% python3 -q
>>> import numpy as np
>>> from numpy import linalg as LA
>>> np.set_printoptions(suppress=True, linewidth=100)
>>> rng = np.random.default_rng(944318)
>>> lab = rng.integers(0, 3, 11)
>>> arr = (lab[:, None] == lab) * 3 + np.eye(11)
>>> print(arr)
[[4. 0. 0. 3. 0. 0. 0. 0. 0. 0. 0.]
 [0. 4. 3. 0. 3. 3. 0. 0. 3. 3. 3.]
 [0. 3. 4. 0. 3. 3. 0. 0. 3. 3. 3.]
 [3. 0. 0. 4. 0. 0. 0. 0. 0. 0. 0.]
 [0. 3. 3. 0. 4. 3. 0. 0. 3. 3. 3.]
 [0. 3. 3. 0. 3. 4. 0. 0. 3. 3. 3.]
 [0. 0. 0. 0. 0. 0. 4. 3. 0. 0. 0.]
 [0. 0. 0. 0. 0. 0. 3. 4. 0. 0. 0.]
 [0. 3. 3. 0. 3. 3. 0. 0. 4. 3. 3.]
 [0. 3. 3. 0. 3. 3. 0. 0. 3. 4. 3.]
 [0. 3. 3. 0. 3. 3. 0. 0. 3. 3. 4.]]
>>> # symmetric
>>> w, vecs = LA.eigvalsh(arr)
Traceback (most recent call last):
  File "<python-input-8>", line 1, in <module>
    w, vecs = LA.eigvalsh(arr)
    ^^^^^^^
ValueError: too many values to unpack (expected 2)
>>> w, vecs = LA.eigh(arr)
>>> print(np.round(vecs.T @ vecs, 1) + 0)
[[1. 0. 0. 0. 0. 0. 0. 0. 0. 0. 0.]
 [0. 1. 0. 0. 0. 0. 0. 0. 0. 0. 0.]
 [0. 0. 1. 0. 0. 0. 0. 0. 0. 0. 0.]
 [0. 0. 0. 1. 0. 0. 0. 0. 0. 0. 0.]
 [0. 0. 0. 0. 1. 0. 0. 0. 0. 0. 0.]
 [0. 0. 0. 0. 0. 1. 0. 0. 0. 0. 0.]
 [0. 0. 0. 0. 0. 0. 1. 0. 0. 0. 0.]
 [0. 0. 0. 0. 0. 0. 0. 1. 0. 0. 0.]
 [0. 0. 0. 0. 0. 0. 0. 0. 1. 0. 0.]
 [0. 0. 0. 0. 0. 0. 0. 0. 0. 1. 0.]
 [0. 0. 0. 0. 0. 0. 0. 0. 0. 0. 1.]]
>>> print(np.unique(w.round(6) + 0, return_counts=True)[1])
[8 2 1]
>>> print(np.abs(vecs[:, -1]).round(6).argmax())
1
>>> print(np.round(np.abs(vecs[:, -1]), 1))
[0.  0.4 0.4 0.  0.4 0.4 0.  0.  0.4 0.4 0.4]
>>> print(arr @ arr)
[[25.  0.  0. 24.  0.  0.  0.  0.  0.  0.  0.]
 [ 0. 70. 69.  0. 69. 69.  0.  0. 69. 69. 69.]
 [ 0. 69. 70.  0. 69. 69.  0.  0. 69. 69. 69.]
 [24.  0.  0. 25.  0.  0.  0.  0.  0.  0.  0.]
 [ 0. 69. 69.  0. 70. 69.  0.  0. 69. 69. 69.]
 [ 0. 69. 69.  0. 69. 70.  0.  0. 69. 69. 69.]
 [ 0.  0.  0.  0.  0.  0. 25. 24.  0.  0.  0.]
 [ 0.  0.  0.  0.  0.  0. 24. 25.  0.  0.  0.]
 [ 0. 69. 69.  0. 69. 69.  0.  0. 70. 69. 69.]
 [ 0. 69. 69.  0. 69. 69.  0.  0. 69. 70. 69.]
 [ 0. 69. 69.  0. 69. 69.  0.  0. 69. 69. 70.]]
>>> print(np.trace(arr))
44.0
>>> print(round(np.abs(LA.eigvals(arr)).max(), 1))
22.0
>>> print((arr + arr.T) / 2)
[[4. 0. 0. 3. 0. 0. 0. 0. 0. 0. 0.]
 [0. 4. 3. 0. 3. 3. 0. 0. 3. 3. 3.]
 [0. 3. 4. 0. 3. 3. 0. 0. 3. 3. 3.]
 [3. 0. 0. 4. 0. 0. 0. 0. 0. 0. 0.]
 [0. 3. 3. 0. 4. 3. 0. 0. 3. 3. 3.]
 [0. 3. 3. 0. 3. 4. 0. 0. 3. 3. 3.]
 [0. 0. 0. 0. 0. 0. 4. 3. 0. 0. 0.]
 [0. 0. 0. 0. 0. 0. 3. 4. 0. 0. 0.]
 [0. 3. 3. 0. 3. 3. 0. 0. 4. 3. 3.]
 [0. 3. 3. 0. 3. 3. 0. 0. 3. 4. 3.]
 [0. 3. 3. 0. 3. 3. 0. 0. 3. 3. 4.]]
>>> low = LA.cholesky(arr)
>>> print(low.round(1))
[[2.  0.  0.  0.  0.  0.  0.  0.  0.  0.  0. ]
 [0.  2.  0.  0.  0.  0.  0.  0.  0.  0.  0. ]
 [0.  1.5 1.3 0.  0.  0.  0.  0.  0.  0.  0. ]
 [1.5 0.  0.  1.3 0.  0.  0.  0.  0.  0.  0. ]
 [0.  1.5 0.6 0.  1.2 0.  0.  0.  0.  0.  0. ]
 [0.  1.5 0.6 0.  0.4 1.1 0.  0.  0.  0.  0. ]
 [0.  0.  0.  0.  0.  0.  2.  0.  0.  0.  0. ]
 [0.  0.  0.  0.  0.  0.  1.5 1.3 0.  0.  0. ]
 [0.  1.5 0.6 0.  0.4 0.3 0.  0.  1.1 0.  0. ]
 [0.  1.5 0.6 0.  0.4 0.3 0.  0.  0.2 1.1 0. ]
 [0.  1.5 0.6 0.  0.4 0.3 0.  0.  0.2 0.2 1.1]]
>>> print(np.round(arr / np.sqrt(np.outer(np.diag(arr), np.diag(arr))), 1))
[[1.  0.  0.  0.8 0.  0.  0.  0.  0.  0.  0. ]
 [0.  1.  0.8 0.  0.8 0.8 0.  0.  0.8 0.8 0.8]
 [0.  0.8 1.  0.  0.8 0.8 0.  0.  0.8 0.8 0.8]
 [0.8 0.  0.  1.  0.  0.  0.  0.  0.  0.  0. ]
 [0.  0.8 0.8 0.  1.  0.8 0.  0.  0.8 0.8 0.8]
 [0.  0.8 0.8 0.  0.8 1.  0.  0.  0.8 0.8 0.8]
 [0.  0.  0.  0.  0.  0.  1.  0.8 0.  0.  0. ]
 [0.  0.  0.  0.  0.  0.  0.8 1.  0.  0.  0. ]
 [0.  0.8 0.8 0.  0.8 0.8 0.  0.  1.  0.8 0.8]
 [0.  0.8 0.8 0.  0.8 0.8 0.  0.  0.8 1.  0.8]
 [0.  0.8 0.8 0.  0.8 0.8 0.  0.  0.8 0.8 1. ]]
>>> print(round(np.prod(np.diag(low)) ** 2, 1), np.round(LA.det(arr), 1))
1078.0 1078.0
>>> print(np.round(low @ low.T, 1))
[[4. 0. 0. 3. 0. 0. 0. 0. 0. 0. 0.]
 [0. 4. 3. 0. 3. 3. 0. 0. 3. 3. 3.]
 [0. 3. 4. 0. 3. 3. 0. 0. 3. 3. 3.]
 [3. 0. 0. 4. 0. 0. 0. 0. 0. 0. 0.]
 [0. 3. 3. 0. 4. 3. 0. 0. 3. 3. 3.]
 [0. 3. 3. 0. 3. 4. 0. 0. 3. 3. 3.]
 [0. 0. 0. 0. 0. 0. 4. 3. 0. 0. 0.]
 [0. 0. 0. 0. 0. 0. 3. 4. 0. 0. 0.]
 [0. 3. 3. 0. 3. 3. 0. 0. 4. 3. 3.]
 [0. 3. 3. 0. 3. 3. 0. 0. 3. 4. 3.]
 [0. 3. 3. 0. 3. 3. 0. 0. 3. 3. 4.]]
>>> print(np.round(np.diag(low) ** 2, 1))
[4.  4.  1.8 1.8 1.4 1.3 4.  1.8 1.2 1.2 1.2]
>>> M2 = arr + rng.integers(-2, 3, (11, 3)) @ rng.integers(-2, 3, (3, 11))
>>> print(M2)
[[ 3.  2.  2.  5.  1.  4. -1.  4.  1. -2. -1.]
 [ 1.  6.  3. -2.  6.  3. -1.  6.  6.  4. -2.]
 [ 4. -1.  4.  0. -1. -1.  0. -4. -1.  5.  3.]
 [-1.  2.  2.  8.  0.  6.  0.  0.  0. -4.  4.]
 [ 1.  0.  2.  0.  1.  0.  1. -6.  0.  4.  6.]
 [-4.  8.  2. -2.  9.  7.  0.  6.  9.  2.  1.]
 [ 0. -2.  2.  4. -4.  2.  4. -1. -4. -2.  4.]
 [-3.  0.  0.  2. -1.  2.  4.  0. -1. -2.  5.]
 [ 3. -2.  2.  0. -2. -2.  1. -8. -1.  5.  6.]
 [ 0.  2. -2. -6.  5. -4.  2. -4.  5.  8.  3.]
 [-1.  3.  1. -2.  4.  1.  1. -2.  4.  4.  5.]]
>>> print(np.round(LA.svd(M2 - arr, compute_uv=False), 1) + 0)
[26.  18.4 10.7  0.   0.   0.   0.   0.   0.   0.   0. ]
